$ python3 -q
>>> import numpy as np
>>> np.set_printoptions(precision=2, suppress=True, linewidth=160, floatmode="fixed")
>>> rnd = lambda a: np.round(a, 2) + 0
>>> feats = np.array([[-10.8, -9.81, 4.49],
...     [-11.96, -9.97, 5.1],
...     [-48.48, 0.7, 17.01],
...     [-11.2, -9.94, 5.41],
...     [-12.7, -10.85, 5.52],
...     [-46.23, 1.65, 16.56],
...     [-47.3, 0.38, 17.4],
...     [-45.36, 0.57, 15.12],
...     [-11.03, -10.56, 4.94],
...     [-46.5, 1.17, 16.27],
...     [-12.14, -10.36, 7.62]])
>>> feats
array([[-10.80,  -9.81,   4.49],
       [-11.96,  -9.97,   5.10],
       [-48.48,   0.70,  17.01],
       [-11.20,  -9.94,   5.41],
       [-12.70, -10.85,   5.52],
       [-46.23,   1.65,  16.56],
       [-47.30,   0.38,  17.40],
       [-45.36,   0.57,  15.12],
       [-11.03, -10.56,   4.94],
       [-46.50,   1.17,  16.27],
       [-12.14, -10.36,   7.62]])
>>> G = np.cov(feats, rowvar=False)
>>> rnd(feats.std(axis=0))
array([17.52,  5.56,  5.53])
>>> rnd(G)
array([[ 337.52, -106.62, -105.56],
       [-106.62,   34.05,   33.22],
       [-105.56,   33.22,   33.65]])
>>> rnd(np.linalg.eigvalsh(G)[::-1])
array([404.27,   0.67,   0.28])
>>> print(rnd(np.polyfit(feats[:, 2], feats[:, 1], 1)))
[  0.99 -15.54]
>>> np.median(feats, axis=0)
array([-12.70,  -9.81,   7.62])
>>> M = np.loadtxt("block8.csv", delimiter=",")
>>> print(M)
[[ -0.03  -0.06  -0.51   0.00  -0.44]
 [ -0.08   0.04   0.62  -0.01   3.29]
 [  0.04  -0.21  -0.34  -0.01 -10.06]
 [  0.04   0.30   1.07  -0.01   3.21]
 [ -0.03   0.15  -1.84  -0.01   2.21]
 [  0.06   0.11  -0.86   0.01  -1.21]
 [ -0.04  -0.13   0.53   0.01  -1.31]
 [  0.00  -0.35   0.26   0.01   1.07]
 [  0.00  -0.21   0.16   0.00  -7.10]
 [  0.01  -0.10  -0.73   0.00   0.15]
 [  0.10  -0.25   0.41   0.00   2.32]
 [  0.03  -0.16   0.32   0.00  -2.08]
 [  0.05  -0.13  -1.29   0.00  -4.19]
 [  0.03  -0.30   0.27   0.00   3.29]
 [ -0.03  -0.35  -2.20   0.00   2.17]
 [  0.02   0.14   0.84   0.00  -2.18]
 [ -0.03  -0.02   1.16  -0.01  -1.76]
 [ -0.06  -0.06   0.11   0.00   1.92]
 [  0.00   0.06   1.01  -0.02  -7.96]
 [ -0.02   0.04  -1.83   0.00   2.25]
 [  0.05   0.21  -0.06   0.00   6.45]
 [  0.02   0.24  -0.28   0.01  -0.23]
 [  0.01  -0.28   1.02   0.00   2.12]
 [ -0.02   0.03   1.08   0.00   2.94]
 [  0.00   0.03  -0.08  -0.01   1.77]
 [  0.06  -0.16   0.94   0.00  -1.73]
 [  0.03  -0.01  -0.21   0.00  -2.25]
 [ -0.01   0.01  -1.28   0.01   6.07]
 [  0.01   0.03  -1.40   0.01   3.85]
 [  0.04  -0.02   0.02  -0.01   5.56]
 [  0.06   0.09   0.22  -0.01  -2.44]
 [ -0.03   0.43  -1.28   0.00   6.16]]
>>> # column 4 is much longer than the rest
>>> P = M @ np.linalg.solve(M.T @ M, M.T)
>>> rnd(np.linalg.eigvalsh(P))
array([0.00, 0.00, 0.00, 0.00, 0.00, 0.00, 0.00, 0.00, 0.00, 0.00, 0.00, 0.00, 0.00, 0.00, 0.00, 0.00, 0.00, 0.00, 0.00, 0.00, 0.00, 0.00, 0.00, 0.00, 0.00,
       0.00, 0.00, 1.00, 1.00, 1.00, 1.00, 1.00])
>>> np.trace(P)
np.float64(5.0)
>>> np.linalg.matrix_rank(np.eye(32) - P)
np.int64(27)
>>> print(np.allclose(P @ P, P))
True
>>> rnd(P @ M[:, 2])
array([-0.51,  0.62, -0.34,  1.07, -1.84, -0.86,  0.53,  0.26,  0.16, -0.73,  0.41,  0.32, -1.29,  0.27, -2.20,  0.84,  1.16,  0.11,  1.01, -1.83, -0.06,
       -0.28,  1.02,  1.08, -0.08,  0.94, -0.21, -1.28, -1.40,  0.02,  0.22, -1.28])
